$ python3 -q
>>> import numpy as np
>>> import numpy.linalg as la
>>> np.set_printoptions(precision=3, suppress=True, linewidth=140)
>>> rnd = lambda a: np.round(a, 3) + 0
>>> data = np.loadtxt("test8.csv", delimiter=",")
>>> rnd(data)
array([[ 0.451, -0.145,  0.312,  0.01 , -0.187, -0.028, -0.187,  0.242],
       [-0.145,  0.874,  0.059, -0.011, -0.263,  0.11 ,  0.063, -0.023],
       [ 0.312,  0.059,  0.817, -0.009,  0.05 ,  0.047,  0.136, -0.161],
       [ 0.01 , -0.011, -0.009,  0.998, -0.031,  0.019,  0.021, -0.018],
       [-0.187, -0.263,  0.05 , -0.031,  0.418,  0.275,  0.21 , -0.128],
       [-0.028,  0.11 ,  0.047,  0.019,  0.275,  0.843, -0.159,  0.128],
       [-0.187,  0.063,  0.136,  0.021,  0.21 , -0.159,  0.793,  0.194],
       [ 0.242, -0.023, -0.161, -0.018, -0.128,  0.128,  0.194,  0.807]])
>>> U, sig, VT = la.svd(data)
>>> np.argmax(sig[:-1] / (sig[1:] + 1e-6)) + 1
np.int64(6)
>>> A2 = U[:, :6] @ np.diag(sig[:6]) @ VT[:6]
>>> rnd(la.norm(data - A2) / la.norm(data))
np.float64(0.0)
>>> rnd(la.norm(data - A2, 2)), rnd(sig[6])
(np.float64(0.0), np.float64(0.0))
>>> la.matrix_rank(data, rtol=0.05)
np.int64(6)
>>> la.matrix_rank(A2)
np.int64(6)
>>> vals, V = la.eigh(data)
>>> rnd(V.T @ data @ V)
array([[0., 0., 0., 0., 0., 0., 0., 0.],
       [0., 0., 0., 0., 0., 0., 0., 0.],
       [0., 0., 1., 0., 0., 0., 0., 0.],
       [0., 0., 0., 1., 0., 0., 0., 0.],
       [0., 0., 0., 0., 1., 0., 0., 0.],
       [0., 0., 0., 0., 0., 1., 0., 0.],
       [0., 0., 0., 0., 0., 0., 1., 0.],
       [0., 0., 0., 0., 0., 0., 0., 1.]])
>>> rnd(vals.sum()), rnd(np.trace(data))
(np.float64(6.0), np.float64(6.0))
>>> F = np.array([[0, 0, 0, 0, 0], [0, 0, 1, 0, 0], [0, 0, 0, 0, 0]])
>>> vec = np.array([3, -3, 1, -5, -5])
>>> h1 = np.maximum(F @ vec, 0)
>>> F * (h1 > 1e-9)[:, None]
array([[0, 0, 0, 0, 0],
       [0, 0, 1, 0, 0],
       [0, 0, 0, 0, 0]])
>>> np.flatnonzero(h1 > 1e-9)
array([1])
>>> F.T @ h1
array([0, 0, 1, 0, 0])
>>> rnd(np.tanh(F @ vec))
array([0.   , 0.762, 0.   ])
>>> np.maximum(F @ vec, 0) - np.maximum(-F @ vec, 0)
array([0, 1, 0])
>>> vec = np.array([-3, -4, 0, -3, -4])
>>> F @ (2 * vec)
array([0, 0, 0])
>>> F @ vec
array([0, 0, 0])
>>> (F @ vec).argmax()
np.int64(0)
>>> F @ np.eye(5)[1]
array([0., 0., 0.])
>>> np.sign((F @ vec).round(6))
array([0, 0, 0])
>>> (F * vec).sum(axis=1)
array([0, 0, 0])
>>> mat = np.loadtxt("case2.csv", delimiter=",")
>>> rnd(mat)
array([[-0.543,  0.355, -0.743, -0.164],
       [ 0.17 , -0.156, -0.395,  0.889],
       [ 0.509,  0.858,  0.024,  0.064],
       [-0.645,  0.337,  0.54 ,  0.422]])
>>> proj = np.triu(np.array([[-4, 0, -7, 5], [-6, -9, 0, 3], [-4, 5, -8, 3], [6, 0, 2, -4]]), 1) + np.eye(4)
>>> A2 = proj @ mat @ la.inv(proj)
>>> rnd(np.poly(A2))
array([ 1.   ,  0.254,  0.   , -0.254, -1.   ])
>>> vec = np.array([-1, 1, -1, 0])
>>> target = mat @ vec
>>> beta, lr = np.zeros(4), 1 / la.norm(mat, 2) ** 2
>>> for i in range(30):
...     beta -= lr * mat.T @ (mat @ beta - target)
...     if i % 5 == 0: print(i, round(la.norm(mat @ beta - target), 3))
... 
0 0.0
5 0.0
10 0.0
15 0.0
20 0.0
25 0.0
>>> rnd(beta)
array([-1.,  1., -1.,  0.])
>>> A2 = np.array([[-5, -1, 1], [3, 4, -2]])
>>> cent = np.kron(A2, mat)
>>> rnd(la.norm(cent, 2)), rnd(la.norm(A2, 2) * la.norm(mat, 2))
(np.float64(7.002), np.float64(7.002))
>>> cent.shape
(8, 12)
